$ ipython --no-banner

In [1]: import numpy as np

In [2]: np.set_printoptions(precision=4, suppress=True, linewidth=100, floatmode="fixed")

In [3]: data = np.load("case0.npy")

In [4]: data
Out[4]: 
array([[-1.0000,  1.0000,  1.0000,  1.0000,  1.0000,  1.0000],
       [ 1.0000, -1.0000,  1.0000,  1.0000,  1.0000,  1.0000],
       [ 1.0000,  1.0000, -1.0000,  1.0000,  1.0000,  1.0000],
       [ 1.0000,  1.0000,  1.0000, -1.0000,  1.0000,  1.0000],
       [ 1.0000,  1.0000,  1.0000,  1.0000, -1.0000,  1.0000],
       [ 1.0000,  1.0000,  1.0000,  1.0000,  1.0000, -1.0000]])

In [5]: f = np.array([2, -2, 0, -1, -2, -1])

In [6]: Y = data + np.outer(f, np.eye(6)[4])

In [7]: Y
Out[7]: 
array([[-1.0000,  1.0000,  1.0000,  1.0000,  3.0000,  1.0000],
       [ 1.0000, -1.0000,  1.0000,  1.0000, -1.0000,  1.0000],
       [ 1.0000,  1.0000, -1.0000,  1.0000,  1.0000,  1.0000],
       [ 1.0000,  1.0000,  1.0000, -1.0000,  0.0000,  1.0000],
       [ 1.0000,  1.0000,  1.0000,  1.0000, -3.0000,  1.0000],
       [ 1.0000,  1.0000,  1.0000,  1.0000,  0.0000, -1.0000]])

In [8]: f = np.array([0, 2])

In [9]: np.polyval(f, data[2])
Out[9]: array([2.0000, 2.0000, 2.0000, 2.0000, 2.0000, 2.0000])

In [10]: np.correlate(data[2], data[3], "full")
Out[10]: 
array([ 1.0000,  2.0000, -1.0000,  0.0000,  5.0000,  2.0000,  1.0000,  0.0000,  3.0000,  2.0000,
        1.0000])

In [11]: def softmax(z):
    ...:     e = np.exp(z - z.max(axis=-1, keepdims=True))
    ...:     return e / e.sum(axis=-1, keepdims=True)
    ...: 

In [12]: softmax(data[3] + 3)
Out[12]: array([0.1947, 0.1947, 0.1947, 0.0264, 0.1947, 0.1947])

In [13]: softmax(data).sum(axis=1)
Out[13]: array([1.0000, 1.0000, 1.0000, 1.0000, 1.0000, 1.0000])

In [14]: S = data @ data.T / np.sqrt(6)

In [15]: softmax(S)[3] @ data
Out[15]: array([ 0.8024,  0.8024,  0.8024, -0.0118,  0.8024,  0.8024])

In [16]: softmax(S).round(6).argmax(axis=1)
Out[16]: array([0, 1, 2, 3, 4, 5])

In [17]: softmax(S + np.triu(np.full(S.shape, -np.inf), 1))
Out[17]: 
array([[1.0000, 0.0000, 0.0000, 0.0000, 0.0000, 0.0000],
       [0.1634, 0.8366, 0.0000, 0.0000, 0.0000, 0.0000],
       [0.1405, 0.1405, 0.7191, 0.0000, 0.0000, 0.0000],
       [0.1232, 0.1232, 0.1232, 0.6305, 0.0000, 0.0000],
       [0.1097, 0.1097, 0.1097, 0.1097, 0.5614, 0.0000],
       [0.0988, 0.0988, 0.0988, 0.0988, 0.0988, 0.5059]])

In [18]: A = np.load("a.npy")

In [19]: A
Out[19]: 
array([[  1,  -2,   4,  -8],
       [  1,  -1,   1,  -1],
       [  1,   0,   0,   0],
       [  1,   1,   1,   1],
       [  1,   2,   4,   8],
       [  1,   3,   9,  27],
       [  1,   4,  16,  64],
       [  1,   5,  25, 125],
       [  1,   6,  36, 216]])

In [20]: # column 3 dominates

In [21]: hat = A @ np.linalg.solve(A.T @ A, A.T)

In [22]: np.allclose(hat @ hat, hat)
Out[22]: True

In [23]: Y = np.array([[-2, -1, 1, -1, 3, -1, 1, 1, 2],
    ...:     [-2, -1, 0, 1, 3, -3, 1, 0, -2],
    ...:     [-3, -2, -1, 3, -2, -2, -1, 1, 0],
    ...:     [-1, 2, 0, 2, 2, -3, 1, 2, 2],
    ...:     [-3, 3, 1, -1, 1, 0, -3, 1, 0],
    ...:     [1, -2, -2, 1, -2, 3, 2, 1, 3],
    ...:     [-2, 3, 1, 2, -3, -1, 3, 1, 1],
    ...:     [3, -1, 2, 0, -3, 0, 1, 0, -1],
    ...:     [3, -2, -2, -2, 1, -3, 1, 0, 1]])

In [24]: feats = Y - Y.T

In [25]: feats
Out[25]: 
array([[ 0,  1,  4,  0,  6, -2,  3, -2, -1],
       [-1,  0,  2, -1,  0, -1, -2,  1,  0],
       [-4, -2,  0,  3, -3,  0, -2, -1,  2],
       [ 0,  1, -3,  0,  3, -4, -1,  2,  4],
       [-6,  0,  3, -3,  0,  2,  0,  4, -1],
       [ 2,  1,  0,  4, -2,  0,  3,  1,  6],
       [-3,  2,  2,  1,  0, -3,  0,  0,  0],
       [ 2, -1,  1, -2, -4, -1,  0,  0, -1],
       [ 1,  0, -2, -4,  1, -6,  0,  1,  0]])

In [26]: # antisymmetric, zero diagonal

In [27]: Uu, sig, Vt = np.linalg.svd(feats)

In [28]: sig.round(4) + 0
Out[28]: array([10.6838, 10.6838,  8.5489,  8.5489,  5.4764,  5.4764,  2.4044,  2.4044,  0.0000])

In [29]: np.argmax(sig[:-1] / (sig[1:] + 1e-6)) + 1
Out[29]: np.int64(8)

In [30]: Y = Uu[:, :8] @ np.diag(sig[:8]) @ Vt[:8]

In [31]: round(np.abs(feats - Y).max(), 4)
Out[31]: np.float64(0.0)

In [32]: round(np.linalg.norm(feats - Y) / np.linalg.norm(feats), 4)
Out[32]: np.float64(0.0)

In [33]: np.round(np.linalg.norm(feats - Y, 2), 4), np.round(sig[8], 4)
Out[33]: (np.float64(0.0), np.float64(0.0))

In [34]: np.linalg.matrix_rank(Y)
Out[34]: np.int64(8)

In [35]: Y = feats / np.sqrt((feats ** 2).mean(axis=1, keepdims=True))

In [36]: Y[7]
Out[36]: array([ 1.1339, -0.5669,  0.5669, -1.1339, -2.2678, -0.5669,  0.0000,  0.0000, -0.5669])

In [37]: np.round(np.abs(np.linalg.eigvals(feats)).max(), 4)
Out[37]: np.float64(10.6838)

In [38]: feats @ feats
Out[38]: 
array([[-71,  -2,  26,  -4,  -1,  10, -16,  18,  -8],
       [ -2, -12,  -4,  -2, -17,  11,  -9,  -3,  -6],
       [ 26,  -4, -47,   3,  -9, -13, -11,   2,  20],
       [ -4,  -2,   3, -56,  13, -18,  -8,  16, -35],
       [ -1, -17,  -9,  13, -75,  26, -15,   4,   8],
       [ 10,  11, -13, -18,  26, -71,   0,   3,  15],
       [-16,  -9, -11,  -8, -15,   0, -27,   5,  -7],
       [ 18,  -3,   2,  16,   4,   3,   5, -28, -10],
       [ -8,  -6,  20, -35,   8,  15,  -7, -10, -59]])

In [39]: np.allclose(feats, feats.T)
Out[39]: False

In [40]: rng = np.random.default_rng(1499)

In [41]: idx = rng.permutation(9)

In [42]: idx
Out[42]: array([6, 4, 5, 7, 2, 8, 0, 1, 3])

In [43]: Y = feats[idx][:, idx]

In [44]: np.allclose(Y, feats)
Out[44]: False

In [45]: np.trace(Y)
Out[45]: np.int64(0)

In [46]: np.round(np.linalg.det(Y), 4), round(float(np.linalg.det(feats[idx])), 4)
Out[46]: (np.float64(-0.0), 0.0)

In [47]: np.round(np.sort(np.abs(np.linalg.eigvals(Y))), 4) + 0
Out[47]: array([ 0.0000,  2.4044,  2.4044,  5.4764,  5.4764,  8.5489,  8.5489, 10.6838, 10.6838])

In [48]: x0 = np.array([0, 3, 2, 0, 1, 0, 3, 3, 3])

In [49]: np.round(np.linalg.det(feats), 4)
Out[49]: np.float64(-0.0)

In [50]: np.round(np.linalg.eigvals(feats).real, 4) + 0
Out[50]: array([0.0000, 0.0000, 0.0000, 0.0000, 0.0000, 0.0000, 0.0000, 0.0000, 0.0000])

In [51]: Q = np.linalg.solve(np.eye(9) - feats, np.eye(9) + feats)

In [52]: np.round(np.linalg.det(Q), 4)
Out[52]: np.float64(1.0)

In [53]: np.round(Q @ Q.T, 4) + 0
Out[53]: 
array([[1.0000, 0.0000, 0.0000, 0.0000, 0.0000, 0.0000, 0.0000, 0.0000, 0.0000],
       [0.0000, 1.0000, 0.0000, 0.0000, 0.0000, 0.0000, 0.0000, 0.0000, 0.0000],
       [0.0000, 0.0000, 1.0000, 0.0000, 0.0000, 0.0000, 0.0000, 0.0000, 0.0000],
       [0.0000, 0.0000, 0.0000, 1.0000, 0.0000, 0.0000, 0.0000, 0.0000, 0.0000],
       [0.0000, 0.0000, 0.0000, 0.0000, 1.0000, 0.0000, 0.0000, 0.0000, 0.0000],
       [0.0000, 0.0000, 0.0000, 0.0000, 0.0000, 1.0000, 0.0000, 0.0000, 0.0000],
       [0.0000, 0.0000, 0.0000, 0.0000, 0.0000, 0.0000, 1.0000, 0.0000, 0.0000],
       [0.0000, 0.0000, 0.0000, 0.0000, 0.0000, 0.0000, 0.0000, 1.0000, 0.0000],
       [0.0000, 0.0000, 0.0000, 0.0000, 0.0000, 0.0000, 0.0000, 0.0000, 1.0000]])

In [54]: Y = np.array([[1, -7], [9, -8]])

In [55]: basis = np.array([[0, -1, -3], [-2, -3, -2], [-1, 0, -3]])

In [56]: arr = np.kron(Y, basis)

In [57]: arr
Out[57]: 
array([[  0,  -1,  -3,   0,   7,  21],
       [ -2,  -3,  -2,  14,  21,  14],
       [ -1,   0,  -3,   7,   0,  21],
       [  0,  -9, -27,   0,   8,  24],
       [-18, -27, -18,  16,  24,  16],
       [ -9,   0, -27,   8,   0,  24]])

In [58]: Y = arr + rng.integers(-2, 3, (6, 5)) @ rng.integers(-2, 3, (5, 6))

In [59]: Y
Out[59]: 
array([[  0,   1,  -6,  -6,   9,  27],
       [ -3,  -1,  -4,  12,  25,  17],
       [  0,  -2,  -4,  15,  12,  22],
       [ -6,  -8, -29,  -2,   3,  19],
       [-16, -32, -17,  20,  25,  17],
       [-13,   6, -29,   2,  -3,  22]])

In [60]: Y - arr
Out[60]: 
array([[ 0,  2, -3, -6,  2,  6],
       [-1,  2, -2, -2,  4,  3],
       [ 1, -2, -1,  8, 12,  1],
       [-6,  1, -2, -2, -5, -5],
       [ 2, -5,  1,  4,  1,  1],
       [-4,  6, -2, -6, -3, -2]])

In [61]: x0 = np.array([0, 0, 3, 2, 2, 2])

In [62]: rhs = arr @ x0

In [63]: rhs
Out[63]: array([ 47,  92,  47, -17,  58, -17])

In [64]: np.round(np.linalg.solve(arr, arr[:, 3]), 4) + 0
Out[64]: array([0.0000, 0.0000, 0.0000, 1.0000, 0.0000, 0.0000])

In [65]: np.round(np.linalg.solve(arr, 4 * rhs), 4) + 0
Out[65]: array([ 0.0000,  0.0000, 12.0000,  8.0000,  8.0000,  8.0000])

In [66]: np.round(np.linalg.solve(arr, rhs), 4) + 0
Out[66]: array([0.0000, 0.0000, 3.0000, 2.0000, 2.0000, 2.0000])

In [67]: np.round(np.linalg.solve(arr, rhs + arr[:, 1]), 4) + 0
Out[67]: array([0.0000, 1.0000, 3.0000, 2.0000, 2.0000, 2.0000])

In [68]: Q, vecs = np.linalg.qr(arr[:, :2])[0], np.linalg.qr(arr[:, 2:])[0]

In [69]: sig = np.linalg.svd(Q.T @ vecs, compute_uv=False)

In [70]: (sig > 0.9).sum()
Out[70]: np.int64(1)

In [71]: round(float(np.linalg.norm(Q @ Q.T - vecs @ vecs.T, 2)), 4)
Out[71]: 1.0
